$ ipython --no-banner

In [1]: import numpy as np

In [2]: from numpy import linalg as LA

In [3]: np.set_printoptions(precision=2, suppress=True, linewidth=200)

In [4]: feats = np.array([[3, 3, 0, 0], [3, 2, 0, 0], [0, 0, 3, 3], [0, 0, 3, 2]])

In [5]: evals, V = LA.eig(feats)

In [6]: print(np.sort(LA.eigvals(feats.T)))
[-0.54 -0.54  5.54  5.54]

In [7]: left, s, VT = LA.svd(feats, full_matrices=False)

In [8]: print(s / s[0])
[1.  1.  0.1 0.1]

In [9]: print(np.cumsum(s ** 2) / np.sum(s ** 2))
[0.5  0.99 1.   1.  ]

In [10]: print(np.allclose(left * s @ VT, feats))
True

In [11]: print(left.shape, s.shape, VT.shape)
(4, 4) (4,) (4, 4)

In [12]: print(s)
[5.54 5.54 0.54 0.54]

In [13]: evals, V = LA.eigh(feats)

In [14]: print(np.round(V.T @ feats @ V, 2) + 0)
[[-0.54  0.    0.    0.  ]
 [ 0.   -0.54  0.    0.  ]
 [ 0.    0.    5.54  0.  ]
 [ 0.    0.    0.    5.54]]

In [15]: print(np.round(V.T @ V, 2) + 0)
[[1. 0. 0. 0.]
 [0. 1. 0. 0.]
 [0. 0. 1. 0.]
 [0. 0. 0. 1.]]

In [16]: print(round(float(evals.sum()), 2), np.trace(feats))
10.0 10

In [17]: print((evals > 1e-8).sum(), (evals < -1e-8).sum())
2 2

In [18]: print(LA.eigvalsh(feats @ feats))
[ 0.29  0.29 30.71 30.71]

In [19]: evals, V = LA.eigh(feats)

In [20]: vec = np.array([2, 1, 2, 1])

In [21]: print(V * np.abs(evals) @ V.T)
[[3.45 2.47 0.   0.  ]
 [2.47 2.63 0.   0.  ]
 [0.   0.   3.45 2.47]
 [0.   0.   2.47 2.63]]

In [22]: print(vec @ feats @ vec / (vec @ vec), np.round(evals[0], 2), round(evals[-1], 2))
5.2 -0.54 5.54

In [23]: print(vec @ feats @ vec)
52

In [24]: print(np.abs(feats).sum(axis=1).max(), round(np.abs(evals).max(), 2))
6 5.54

In [25]: print(LA.eigvalsh(feats[1:, 1:]))
[-0.54  2.    5.54]

In [26]: X = np.load("a.npy")

In [27]: print(X.round(2) + 0)
[[-0.18  0.25 -0.17 -0.15 -0.07  0.31  0.09]
 [ 0.14 -0.08 -0.08 -0.26  0.32  0.36  0.56]
 [-0.04  0.36 -0.26  0.41  0.48  0.   -0.07]
 [ 0.74 -0.29 -0.25  0.11 -0.09  0.23 -0.29]
 [ 0.18  0.53 -0.18  0.1  -0.1  -0.11  0.3 ]
 [-0.14 -0.48 -0.1   0.32  0.49 -0.11  0.3 ]
 [-0.04  0.    0.28  0.2  -0.01 -0.54 -0.04]
 [ 0.28  0.19  0.4  -0.48  0.59 -0.12 -0.26]
 [-0.11  0.01  0.63  0.42  0.    0.57 -0.09]
 [ 0.39  0.04  0.38  0.06 -0.21 -0.17  0.57]
 [ 0.32  0.   -0.05  0.32  0.05 -0.14 -0.03]
 [ 0.14  0.41  0.02  0.22  0.08  0.12 -0.05]]

In [28]: rng = np.random.default_rng(83666)

In [29]: idx = rng.permutation(7)

In [30]: other = X[:, idx] * rng.choice([-1, 1], 7)

In [31]: print(other.round(2) + 0)
[[ 0.09 -0.07  0.17  0.15  0.25  0.18  0.31]
 [ 0.56  0.32  0.08  0.26 -0.08 -0.14  0.36]
 [-0.07  0.48  0.26 -0.41  0.36  0.04  0.  ]
 [-0.29 -0.09  0.25 -0.11 -0.29 -0.74  0.23]
 [ 0.3  -0.1   0.18 -0.1   0.53 -0.18 -0.11]
 [ 0.3   0.49  0.1  -0.32 -0.48  0.14 -0.11]
 [-0.04 -0.01 -0.28 -0.2   0.    0.04 -0.54]
 [-0.26  0.59 -0.4   0.48  0.19 -0.28 -0.12]
 [-0.09  0.   -0.63 -0.42  0.01  0.11  0.57]
 [ 0.57 -0.21 -0.38 -0.06  0.04 -0.39 -0.17]
 [-0.03  0.05  0.05 -0.32  0.   -0.32 -0.14]
 [-0.05  0.08 -0.02 -0.22  0.41 -0.14  0.12]]

In [32]: left, _, VT = LA.svd(X.T @ other)

In [33]: print(np.round(LA.lstsq(X, other)[0], 2) + 0)
[[ 0.  0.  0.  0.  0. -1.  0.]
 [ 0.  0.  0.  0.  1.  0.  0.]
 [ 0.  0. -1.  0.  0.  0.  0.]
 [ 0.  0.  0. -1.  0.  0.  0.]
 [ 0.  1.  0.  0.  0.  0.  0.]
 [ 0.  0.  0.  0.  0.  0.  1.]
 [ 1.  0.  0.  0.  0.  0.  0.]]

In [34]: print(idx)
[6 4 2 3 1 0 5]

In [35]: print(np.round(left @ VT, 2) + 0)
[[ 0.  0.  0.  0.  0. -1.  0.]
 [ 0.  0.  0.  0.  1.  0.  0.]
 [ 0.  0. -1.  0.  0.  0.  0.]
 [ 0.  0.  0. -1.  0.  0.  0.]
 [ 0.  1.  0.  0.  0.  0.  0.]
 [ 0.  0.  0.  0.  0.  0.  1.]
 [ 1.  0.  0.  0.  0.  0.  0.]]

In [36]: hat = X @ LA.solve(X.T @ X, X.T)

In [37]: print(np.round(hat @ X[:, 1], 2) + 0)
[ 0.25 -0.08  0.36 -0.29  0.53 -0.48  0.    0.19  0.01  0.04  0.    0.41]

In [38]: print(np.round(LA.eigvalsh(hat), 2) + 0)
[0. 0. 0. 0. 0. 1. 1. 1. 1. 1. 1. 1.]

In [39]: F = np.loadtxt("x.csv", delimiter=",")

In [40]: print(F)
[[1.   0.7  0.49 0.34 0.24 0.17 0.12 0.08 0.06 0.04]
 [0.7  1.   0.7  0.49 0.34 0.24 0.17 0.12 0.08 0.06]
 [0.49 0.7  1.   0.7  0.49 0.34 0.24 0.17 0.12 0.08]
 [0.34 0.49 0.7  1.   0.7  0.49 0.34 0.24 0.17 0.12]
 [0.24 0.34 0.49 0.7  1.   0.7  0.49 0.34 0.24 0.17]
 [0.17 0.24 0.34 0.49 0.7  1.   0.7  0.49 0.34 0.24]
 [0.12 0.17 0.24 0.34 0.49 0.7  1.   0.7  0.49 0.34]
 [0.08 0.12 0.17 0.24 0.34 0.49 0.7  1.   0.7  0.49]
 [0.06 0.08 0.12 0.17 0.24 0.34 0.49 0.7  1.   0.7 ]
 [0.04 0.06 0.08 0.12 0.17 0.24 0.34 0.49 0.7  1.  ]]

In [41]: W1 = np.array([[2, -1, -5, 1, -5],
    ...:     [0, 1, 9, -6, 1],
    ...:     [-5, -6, -2, 9, -2],
    ...:     [-3, -2, -7, -5, 5],
    ...:     [-4, -6, 3, 1, 8],
    ...:     [-1, -9, -2, -5, 1],
    ...:     [9, 2, 6, -6, 7]])

In [42]: coef = np.array([5, 0, 3, 0, 5])

In [43]: H = np.maximum(X @ W1 + coef, 0)

In [44]: print(LA.matrix_rank(H))
5

In [45]: print((H > 0).mean(axis=0))
[0.92 0.33 0.75 0.42 0.92]

In [46]: print((H > 0).astype(int))
[[1 0 1 0 1]
 [1 0 1 0 1]
 [1 0 1 0 1]
 [1 0 0 1 0]
 [1 1 1 0 1]
 [1 0 1 0 1]
 [1 1 1 1 1]
 [1 0 1 1 1]
 [0 0 0 1 1]
 [1 1 1 1 1]
 [1 1 0 0 1]
 [1 0 1 0 1]]

In [47]: Z = np.array([[-2, 5], [-4, -3], [0, 1], [2, 2], [1, -3]])

In [48]: print(W1 @ Z)
[[ -3  25]
 [-15  -9]
 [ 50  15]
 [  9 -41]
 [ 42 -21]
 [ 29   7]
 [-31  12]]

In [49]: print((H @ Z).round(6).argmax(axis=1))
[1 1 0 1 1 0 1 0 0 1 1 1]
